$ python3 -q
>>> import numpy as np
>>> np.set_printoptions(suppress=True, linewidth=120)
>>> def tidy(a):
...     return np.round(a, 3) + 0
... 
>>> data = np.load("case10.npy")
>>> data
array([[ -7.293,  15.691,  11.029,  -2.296, -10.791,  -9.607,  -7.   ,  -0.583,   1.486],
       [ -1.079,  -2.822,  -9.879,   6.321,   3.63 ,   8.652,   5.831,   3.454,  -1.538],
       [ -0.03 ,   4.299,   5.545,   1.528,  -2.321,  -2.836,  -1.405,  -1.313,   1.786],
       [ -2.709,   2.962,  -4.892,   7.302,  -9.117,  10.14 ,   3.967,   0.942,   4.8  ],
       [  6.685,  -7.929,   8.923, -10.364,  12.27 , -13.109,  -4.964,  -3.709,  -4.511],
       [ -8.424,  11.066,   8.485,  -7.317, -10.429, -10.501,  -7.297,   0.464,   0.941],
       [  4.859, -10.108,  -1.018,  -5.522,  12.071,  -4.502,   0.264,   0.858,  -3.823],
       [ -5.002,   5.378,   7.958, -10.725,  -3.425, -13.573,  -7.558,   0.578,  -1.543],
       [  6.461,  -0.855,   6.245,  -8.163,   5.381,  -7.963,  -6.785,  -5.772,  -6.417],
       [ -6.553,   3.36 ,  -0.042,   1.993,  -4.544,   0.268,   1.494,   3.052,   2.76 ],
       [ -1.588,   8.746,   6.111,   2.776,  -4.406,  -1.874,  -2.347,  -1.284,   0.528],
       [ -9.264,  15.481,   3.024,   7.76 , -17.159,   4.843,  -0.534,  -0.067,   5.568]])
>>> proj = data @ np.linalg.solve(data.T @ data, data.T)
>>> tidy(np.diag(proj))
array([0.639, 0.84 , 0.752, 0.746, 0.734, 0.553, 0.56 , 0.83 , 0.873, 0.677, 0.842, 0.953])
>>> tidy(proj @ data[:, 1])
array([ 15.691,  -2.822,   4.299,   2.962,  -7.929,  11.066, -10.108,   5.378,  -0.855,   3.36 ,   8.746,  15.481])
>>> tidy(np.linalg.eigvalsh(proj))
array([0., 0., 0., 1., 1., 1., 1., 1., 1., 1., 1., 1.])
>>> x = np.array([3, 5, 0, 0, 3, 1, 3, 0, 3])
>>> target = data @ x
>>> coef, lr = np.zeros(9), 1 / np.linalg.norm(data, 2) ** 2
>>> for i in range(20):
...     coef -= lr * data.T @ (data @ coef - target)
...     if i % 5 == 0: print(i, round(np.linalg.norm(data @ coef - target), 3))
... 
0 37.649
5 28.755
10 23.021
15 18.985
>>> tidy(np.linalg.cond(data))
np.float64(483.047)
>>> tidy(coef)
array([ 0.867,  0.71 ,  0.467,  1.816,  0.241,  0.966,  0.42 , -0.535,  0.164])
